% python3 -q
>>> import numpy as np
>>> np.set_printoptions(precision=3, suppress=True, linewidth=200)
>>> rd = lambda a: np.round(a, 3) + 0
>>> X = np.array([[0, 1, 0, 1, 0, 0],
...     [1, 0, 0, 1, 0, 0],
...     [0, 0, 0, 0, 1, 1],
...     [1, 1, 0, 0, 0, 0],
...     [0, 0, 1, 0, 0, 1],
...     [0, 0, 1, 0, 1, 0]])
>>> x0 = np.array([-1, 1, -2, 1, -2, 1])
>>> rhs = X @ x0
>>> beta, lr = np.zeros(6), 1 / np.linalg.norm(X, 2) ** 2
>>> for i in range(25):
...     beta -= lr * X.T @ (X @ beta - rhs)
...     if i % 5 == 0: print(i, round(np.linalg.norm(X @ beta - rhs), 3))
... 
0 2.208
5 0.524
10 0.124
15 0.03
20 0.007
>>> rd(np.linalg.cond(X))
np.float64(2.0)
>>> rd(beta)
array([-0.999,  0.999, -1.999,  0.999, -1.999,  0.998])
>>> data = np.loadtxt("test11.csv", delimiter=",")
>>> rd(data)
array([[ 0.31 , -0.31 ,  0.103, -0.31 ,  0.103],
       [-0.31 ,  0.31 , -0.103,  0.31 , -0.103],
       [ 0.103, -0.103,  0.034, -0.103,  0.034],
       [-0.31 ,  0.31 , -0.103,  0.31 , -0.103],
       [ 0.103, -0.103,  0.034, -0.103,  0.034]])
>>> rd(np.trace(np.linalg.pinv(data) @ data))
np.float64(1.0)
>>> np.abs(np.diag(np.linalg.qr(data)[1])) > 1e-9
array([ True, False, False, False, False])
>>> np.linalg.lstsq(data[:-1].T, data[-1])[2]
np.int32(1)
>>> U, s, Vt = np.linalg.svd(data)
>>> vecs = Vt[:(s > 1e-8).sum()]
>>> rng = np.random.default_rng(415)
>>> x0 = data[4] + 4 * data[1] + rng.integers(2) * np.eye(5)[0]
>>> rd(x0)
array([-1.138,  1.138, -0.379,  1.138, -0.379])
>>> np.linalg.matrix_rank(np.vstack([data, x0]))
np.int64(1)
>>> rd(vecs.T @ vecs)
array([[ 0.31 , -0.31 ,  0.103, -0.31 ,  0.103],
       [-0.31 ,  0.31 , -0.103,  0.31 , -0.103],
       [ 0.103, -0.103,  0.034, -0.103,  0.034],
       [-0.31 ,  0.31 , -0.103,  0.31 , -0.103],
       [ 0.103, -0.103,  0.034, -0.103,  0.034]])
>>> U, s, Vt = np.linalg.svd(data)
>>> print(np.argmax(s[:-1] / (s[1:] + 1e-6)) + 1)
1
>>> rd(s)
array([1., 0., 0., 0., 0.])
>>> Y = U[:, :1] @ np.diag(s[:1]) @ Vt[:1]
>>> rd(np.abs(data - Y).max())
np.float64(0.0)
>>> rd(np.linalg.norm(data - Y, 2)), rd(s[1])
(np.float64(0.0), np.float64(0.0))
>>> print(rd(np.poly(data)))
[ 1. -1.  0.  0.  0.  0.]
>>> rd(np.linalg.det(data[::-1]))
np.float64(0.0)
>>> rd(np.linalg.det(data.T))
np.float64(0.0)
>>> rd(np.kron(np.eye(2, dtype=int), data))
array([[ 0.31 , -0.31 ,  0.103, -0.31 ,  0.103,  0.   ,  0.   ,  0.   ,  0.   ,  0.   ],
       [-0.31 ,  0.31 , -0.103,  0.31 , -0.103,  0.   ,  0.   ,  0.   ,  0.   ,  0.   ],
       [ 0.103, -0.103,  0.034, -0.103,  0.034,  0.   ,  0.   ,  0.   ,  0.   ,  0.   ],
       [-0.31 ,  0.31 , -0.103,  0.31 , -0.103,  0.   ,  0.   ,  0.   ,  0.   ,  0.   ],
       [ 0.103, -0.103,  0.034, -0.103,  0.034,  0.   ,  0.   ,  0.   ,  0.   ,  0.   ],
       [ 0.   ,  0.   ,  0.   ,  0.   ,  0.   ,  0.31 , -0.31 ,  0.103, -0.31 ,  0.103],
       [ 0.   ,  0.   ,  0.   ,  0.   ,  0.   , -0.31 ,  0.31 , -0.103,  0.31 , -0.103],
       [ 0.   ,  0.   ,  0.   ,  0.   ,  0.   ,  0.103, -0.103,  0.034, -0.103,  0.034],
       [ 0.   ,  0.   ,  0.   ,  0.   ,  0.   , -0.31 ,  0.31 , -0.103,  0.31 , -0.103],
       [ 0.   ,  0.   ,  0.   ,  0.   ,  0.   ,  0.103, -0.103,  0.034, -0.103,  0.034]])
>>> idx = rng.permutation(5)
>>> idx
array([1, 0, 2, 4, 3])
>>> Y = data[idx][:, idx]
>>> rd(np.diag(Y))
array([0.31 , 0.31 , 0.034, 0.034, 0.31 ])
>>> np.trace(Y)
np.float64(1.0)
>>> E = np.load("arr.npy")
>>> E
array([[1, 0, 0, 0, 0],
       [7, 1, 0, 0, 0],
       [2, 7, 1, 0, 0],
       [6, 0, 2, 1, 0],
       [1, 1, 0, 4, 1]])
>>> proj = np.triu(np.array([[2, 3, 0, 2, 0],
...     [3, 3, 0, 1, 3],
...     [3, 0, 0, 3, 1],
...     [0, 2, 3, 0, 3],
...     [2, 3, 1, 3, 1]]), 1) + np.eye(5)
>>> Y = proj @ E @ np.linalg.inv(proj)
>>> rd(np.linalg.det(Y))
np.float64(1.0)
>>> print(rd(np.poly(Y)))
[  1.  -5.  10. -10.   5.  -1.]
>>> [round(float(x), 3) for x in np.linalg.svd(E, compute_uv=False)[:3]]
[10.228, 6.426, 4.07]
>>> np.linalg.matrix_rank(E, rtol=0.1)
np.int64(4)
>>> rd(np.linalg.norm(E, 2) / np.linalg.norm(E))
np.float64(0.796)
>>> np.argsort(-np.linalg.norm(E, axis=0).round(6), kind="stable")[:3]
array([0, 1, 3])
>>> np.linalg.cond(E) > 100
np.True_
